% python3 -q
>>> import numpy as np
>>> from numpy import linalg as LA
>>> np.set_printoptions(precision=1, suppress=True, linewidth=200)
>>> def rd(a):
...     return np.round(a, 1) + 0
... 
>>> m1 = np.load("run16.npy")
>>> m1
array([[ 2,  0,  0,  0,  0,  0,  0,  0,  0,  0,  0,  0],
       [ 0,  2,  0,  0,  0,  0,  0,  0,  0,  0,  0,  0],
       [ 0,  0, -3,  0,  0,  0,  0,  0,  0,  0,  0,  0],
       [ 0,  0,  0, -3,  0,  0,  0,  0,  0,  0,  0,  0],
       [ 0,  0,  0,  0, -3,  0,  0,  0,  0,  0,  0,  0],
       [ 0,  0,  0,  0,  0,  0,  0,  0,  0,  0,  0,  0],
       [ 0,  0,  0,  0,  0,  0, -3,  0,  0,  0,  0,  0],
       [ 0,  0,  0,  0,  0,  0,  0, -2,  0,  0,  0,  0],
       [ 0,  0,  0,  0,  0,  0,  0,  0,  2,  0,  0,  0],
       [ 0,  0,  0,  0,  0,  0,  0,  0,  0, -2,  0,  0],
       [ 0,  0,  0,  0,  0,  0,  0,  0,  0,  0,  0,  0],
       [ 0,  0,  0,  0,  0,  0,  0,  0,  0,  0,  0,  2]])
>>> r0 = np.array([-1, 2])
>>> np.array([np.convolve(row, r0, "same") for row in m1])
array([[-2,  4,  0,  0,  0,  0,  0,  0,  0,  0,  0,  0],
       [ 0, -2,  4,  0,  0,  0,  0,  0,  0,  0,  0,  0],
       [ 0,  0,  3, -6,  0,  0,  0,  0,  0,  0,  0,  0],
       [ 0,  0,  0,  3, -6,  0,  0,  0,  0,  0,  0,  0],
       [ 0,  0,  0,  0,  3, -6,  0,  0,  0,  0,  0,  0],
       [ 0,  0,  0,  0,  0,  0,  0,  0,  0,  0,  0,  0],
       [ 0,  0,  0,  0,  0,  0,  3, -6,  0,  0,  0,  0],
       [ 0,  0,  0,  0,  0,  0,  0,  2, -4,  0,  0,  0],
       [ 0,  0,  0,  0,  0,  0,  0,  0, -2,  4,  0,  0],
       [ 0,  0,  0,  0,  0,  0,  0,  0,  0,  2, -4,  0],
       [ 0,  0,  0,  0,  0,  0,  0,  0,  0,  0,  0,  0],
       [ 0,  0,  0,  0,  0,  0,  0,  0,  0,  0,  0, -2]])
>>> np.cross(m1[10, :3], m1[4, :3])
array([0, 0, 0])
>>> np.correlate(m1[10], m1[4], "full")
array([0, 0, 0, 0, 0, 0, 0, 0, 0, 0, 0, 0, 0, 0, 0, 0, 0, 0, 0, 0, 0, 0, 0])
>>> U, sv, vt = LA.svd(m1)
>>> evecs = vt[:(sv > 1e-8).sum()]
>>> rng = np.random.default_rng(6224)
>>> x0 = m1[7] + -2 * m1[3] + rng.integers(2) * np.eye(12)[4]
>>> x0
array([ 0.,  0.,  0.,  6.,  1.,  0.,  0., -2.,  0.,  0.,  0.,  0.])
>>> np.diag(evecs.T @ evecs)
array([1., 1., 1., 1., 1., 0., 1., 1., 1., 1., 0., 1.])
>>> LA.matrix_rank(np.vstack([m1, x0]))
np.int64(10)
